$ python -q
>>> import numpy as np
>>> np.set_printoptions(suppress=True, linewidth=200)
>>> feats = np.array([[1.0, 1.0, 1.0, -2.0, -2.0, -2.0, 7.0],
...     [-3.0, -2.0, -2.0, -3.0, -2.0, -2.0, -5.0],
...     [-1.0, 2.0, 1.0, -3.0, 2.0, -3.0, 6.0],
...     [0.0, 0.0, 3.0, -2.0, 3.0, -1.0, -6.0],
...     [3.0, 1.0, 0.0, 0.0, 3.0, 2.0, 6.0],
...     [2.0, 2.0, -3.0, -2.0, -2.0, -3.0, -7.0],
...     [0.0, 0.0, 0.0, 0.0, 0.0, 0.0, 3.0]])
>>> vec = np.array([2, 2, 2, 0, 0, 1, 2])
>>> rhs = feats @ vec
>>> c, lr = np.zeros(7), 1 / np.linalg.norm(feats, 2) ** 2
>>> for i in range(5):
...     c -= lr * feats.T @ (feats @ c - rhs)
...     if i % 1 == 0: print(i, round(np.linalg.norm(feats @ c - rhs), 1))
... 
0 12.0
1 10.6
2 9.4
3 8.3
4 7.5
>>> round(np.linalg.cond(feats), 1)
np.float64(107.6)
>>> m1 = np.load("m.npy")
>>> m1.round(1) + 0
array([[0. , 0.1, 0.1],
       [0.1, 0.5, 0.5],
       [0.1, 0.5, 0.5]])
>>> def softmax(z):
...     e = np.exp(z - z.max(axis=-1, keepdims=True))
...     return e / e.sum(axis=-1, keepdims=True)
... 
>>> np.round(softmax(m1[0]), 1)
array([0.3, 0.3, 0.3])
>>> np.round(softmax(10 * m1[0]), 1)
array([0.2, 0.4, 0.4])
>>> softmax(m1).sum(axis=1)
array([1., 1., 1.])
>>> att = m1 @ m1.T / np.sqrt(3)
>>> softmax(att).round(6).argmax(axis=1)
array([1, 1, 1])
>>> evals, vecs = np.linalg.eigvalsh(m1)
Traceback (most recent call last):
  File "<python-input-16>", line 1, in <module>
    evals, vecs = np.linalg.eigvalsh(m1)
    ^^^^^^^^^^^
ValueError: too many values to unpack (expected 2)
>>> evals, vecs = np.linalg.eigh(m1)
>>> evals.round(1) + 0
array([0., 0., 1.])
